>>> import numpy as np
>>> np.set_printoptions(precision=1, suppress=True, linewidth=200, floatmode="fixed")
>>> tidy = lambda a: np.round(a, 1) + 0
>>> Y = np.array([[-2, 0, -2, -2, -3, 1, 1, -1]])
>>> W0 = Y.T @ Y
>>> print(W0)
[[ 4  0  4  4  6 -2 -2  2]
 [ 0  0  0  0  0  0  0  0]
 [ 4  0  4  4  6 -2 -2  2]
 [ 4  0  4  4  6 -2 -2  2]
 [ 6  0  6  6  9 -3 -3  3]
 [-2  0 -2 -2 -3  1  1 -1]
 [-2  0 -2 -2 -3  1  1 -1]
 [ 2  0  2  2  3 -1 -1  1]]
>>> # columns 0 and 2 are equal
>>> vec = np.array([3, 1, 3, 0, 2, 0, 1, 1])
>>> np.einsum("ij,j->i", W0, vec)
array([ 36,   0,  36,  36,  54, -18, -18,  18])
>>> print(W0 @ np.eye(8)[4])
[ 6.0  0.0  6.0  6.0  9.0 -3.0 -3.0  3.0]
>>> np.linalg.norm(W0 @ vec) <= np.linalg.norm(W0, 2) * np.linalg.norm(vec) + 1e-9
np.True_
>>> np.sign((W0 @ vec).round(6))
array([ 1,  0,  1,  1,  1, -1, -1,  1])
>>> Y = np.array([[3, 4, 0],
...     [-5, -2, -4],
...     [5, 1, -3],
...     [-5, 4, 4],
...     [-2, -2, 0],
...     [2, 2, -1],
...     [4, -5, -4],
...     [5, 1, 2]])
>>> np.einsum("ik,kj->ij", W0, Y)
array([[ -2,  32,  18],
       [  0,   0,   0],
       [ -2,  32,  18],
       [ -2,  32,  18],
       [ -3,  48,  27],
       [  1, -16,  -9],
       [  1, -16,  -9],
       [ -1,  16,   9]])
>>> print(np.einsum("ij,ij->i", W0, W0))
[ 96   0  96  96 216  24  24  24]
>>> np.linalg.matrix_rank(W0 @ Y)
np.int64(1)
>>> np.linalg.matrix_rank(np.vstack([W0, Y.T]))
np.int64(4)
